% ipython --no-banner

In [1]: import numpy as np

In [2]: from numpy import linalg as LA

In [3]: np.set_printoptions(precision=2, suppress=True, linewidth=120)

In [4]: rng = np.random.default_rng(7469)

In [5]: K = (rng.random((4, 4)) < 0.3) + np.eye(4)

In [6]: K /= K.sum(axis=1, keepdims=True)

In [7]: print(K)
[[1.   0.   0.   0.  ]
 [0.33 0.67 0.   0.  ]
 [0.   0.   1.   0.  ]
 [0.   0.   0.   1.  ]]

In [8]: ev, V = LA.eig(K)

In [9]: print(K @ V[:, 0] - ev[0] * V[:, 0])
[0. 0. 0. 0.]

In [10]: W0 = np.array([[1, 0, 0, 0, 0, 0, 0],
    ...:     [0, 1, 0, 0, 0, 0, 0],
    ...:     [0, 0, 1, 0, 0, 0, 0],
    ...:     [2, 0, 3, 1, 0, 0, 0],
    ...:     [0, 0, 1, 2, 1, 0, 0],
    ...:     [0, 2, 0, 3, 1, 1, 0],
    ...:     [0, 1, 2, 0, 3, 0, 1]])

In [11]: # triangular: eigenvalues sit on the diagonal

In [12]: print(np.round(LA.det(W0), 2))
1.0

In [13]: print(round(float(np.abs(LA.eigvals(W0)).max()), 2))
1.0

In [14]: print(np.allclose(W0 @ W0.T, W0.T @ W0))
False

In [15]: print((W0 - W0.T) / 2)
[[ 0.   0.   0.  -1.   0.   0.   0. ]
 [ 0.   0.   0.   0.   0.  -1.  -0.5]
 [ 0.   0.   0.  -1.5 -0.5  0.  -1. ]
 [ 1.   0.   1.5  0.  -1.  -1.5  0. ]
 [ 0.   0.   0.5  1.   0.  -0.5 -1.5]
 [ 0.   1.   0.   1.5  0.5  0.   0. ]
 [ 0.   0.5  1.   0.   1.5  0.   0. ]]

In [16]: print(np.sort(np.abs(LA.eigvals(W0))))
[1. 1. 1. 1. 1. 1. 1.]

In [17]: print(np.allclose(W0, W0.T))
False

In [18]: x = np.array([-3, 0, -3, 0, -2, -6, 5])

In [19]: print(W0 @ (2 * x))
[ -6   0  -6 -30 -10 -16 -14]

In [20]: print((W0 @ x).argmax())
1

In [21]: print(W0 @ np.ones(7))
[1. 1. 1. 6. 4. 7. 7.]

In [22]: Y = W0[0, 0] * W0[1:] - np.outer(W0[1:, 0], W0[0])

In [23]: print(Y)
[[0 1 0 0 0 0 0]
 [0 0 1 0 0 0 0]
 [0 0 3 1 0 0 0]
 [0 0 1 2 1 0 0]
 [0 2 0 3 1 1 0]
 [0 1 2 0 3 0 1]]

In [24]: print(np.flatnonzero(~Y.round(6).any(axis=1)))
[]

In [25]: Y = W0 / np.sqrt((W0 ** 2).mean(axis=1, keepdims=True))

In [26]: print(Y[4])
[0.   0.   1.08 2.16 1.08 0.   0.  ]

In [27]: print(LA.norm(Y, axis=1))
[2.65 2.65 2.65 2.65 2.65 2.65 2.65]

In [28]: M = np.loadtxt("layer12.csv", delimiter=",")

In [29]: print(M)
[[  6.28  -7.45 -14.41   6.33 -24.28 -23.39]
 [  6.66 -10.48 -17.61   8.31 -23.8  -21.83]
 [-33.22  12.82  39.79  -5.37   1.87 -35.11]
 [  5.66  -9.66 -16.77   7.61 -24.   -23.04]
 [  6.82 -10.28 -15.71   8.46 -21.6  -22.48]
 [-30.96  13.99  42.03  -6.18   2.85 -35.26]
 [  4.5   -8.21 -15.37   9.17 -21.19 -22.66]
 [-31.4   15.05  39.38  -6.41   2.37 -33.13]
 [-31.92  15.53  39.75  -5.46   1.38 -33.  ]
 [-31.34  14.92  39.3   -5.23   1.65 -33.27]
 [-31.76  13.92  41.32  -6.82   1.23 -34.29]
 [-33.52  14.    39.38  -6.32   0.42 -34.66]
 [  6.35  -9.67 -15.41   6.79 -21.41 -21.01]
 [  5.24  -9.82 -16.48   6.81 -21.03 -19.86]
 [-31.67  14.85  40.26  -5.88   3.52 -35.26]
 [  3.6  -10.14 -15.1    7.8  -21.96 -22.01]
 [-33.54  14.2   38.81  -5.56   2.47 -34.74]
 [-32.36  14.78  39.18  -6.07   0.86 -33.42]
 [  4.97 -10.79 -14.96   9.29 -22.29 -21.17]
 [  4.91  -9.63 -16.25   7.34 -21.86 -22.21]
 [-31.5   12.24  40.75  -6.52   2.07 -31.86]
 [-30.57  15.58  40.2   -6.64   2.77 -34.71]
 [-31.94  15.02  39.01  -6.34   2.84 -33.52]
 [-32.06  14.51  41.5   -5.25   0.19 -32.38]
 [  7.01  -9.94 -15.     8.21 -20.32 -21.92]
 [  5.66 -10.69 -15.92   8.32 -20.98 -21.31]
 [-30.98  14.35  38.11  -4.4    2.32 -33.85]
 [  6.5  -11.11 -16.19   8.58 -22.74 -21.91]
 [  3.93 -11.06 -16.98   6.37 -23.32 -20.08]
 [  5.03  -9.15 -15.24   8.4  -23.46 -21.75]]

In [30]: Y = M / np.sqrt((M ** 2).mean(axis=1, keepdims=True))

In [31]: print(LA.matrix_rank(M - M.mean(axis=1, keepdims=True)))
5

In [32]: print(LA.norm(Y, axis=1))
[2.45 2.45 2.45 2.45 2.45 2.45 2.45 2.45 2.45 2.45 2.45 2.45 2.45 2.45 2.45 2.45 2.45 2.45 2.45 2.45 2.45 2.45 2.45
 2.45 2.45 2.45 2.45 2.45 2.45 2.45]
